% ipython --no-banner

In [1]: import numpy as np

In [2]: import numpy.linalg as la

In [3]: np.set_printoptions(precision=2, suppress=True, linewidth=200, floatmode="fixed")

In [4]: X = np.loadtxt("sample15.csv", delimiter=",")

In [5]: X
Out[5]: 
array([[ 1.84,  0.16,  1.68,  1.32],
       [ 1.26,  0.74,  0.53,  2.47],
       [ 2.87, -0.87,  3.74, -0.74],
       [ 1.52,  0.48,  1.04,  1.96],
       [-1.00,  3.00, -4.00,  7.00],
       [ 1.66,  0.34,  1.32,  1.68],
       [ 1.84,  0.16,  1.67,  1.33],
       [ 1.76,  0.24,  1.53,  1.47],
       [ 1.15,  0.85,  0.30,  2.70],
       [ 0.03,  1.97, -1.95,  4.95],
       [ 0.08,  1.92, -1.84,  4.84],
       [ 2.44, -0.44,  2.87,  0.13],
       [ 1.44,  0.56,  0.88,  2.12],
       [-0.09,  2.09, -2.19,  5.19],
       [-1.33,  3.33, -4.66,  7.66],
       [ 0.80,  1.20, -0.41,  3.41],
       [ 0.19,  1.81, -1.62,  4.62],
       [-0.07,  2.07, -2.14,  5.14],
       [ 2.32, -0.32,  2.63,  0.37],
       [ 0.74,  1.26, -0.51,  3.51],
       [ 0.60,  1.40, -0.81,  3.81],
       [-0.32,  2.32, -2.63,  5.63],
       [ 1.75,  0.25,  1.51,  1.49],
       [ 0.43,  1.57, -1.14,  4.14],
       [ 1.61,  0.39,  1.22,  1.78],
       [ 1.04,  0.96,  0.08,  2.92],
       [-1.59,  3.59, -5.17,  8.17],
       [ 2.38, -0.38,  2.76,  0.24],
       [ 0.01,  1.99, -1.98,  4.98]])

In [6]: C2 = X.T @ X

In [7]: np.round(la.eigvalsh(C2)[::-1], 2) + 0
Out[7]: array([605.57, 130.72,   0.00,   0.00])

In [8]: round(np.trace(C2), 2), round(float((X ** 2).sum()), 2)
Out[8]: (np.float64(736.29), 736.29)
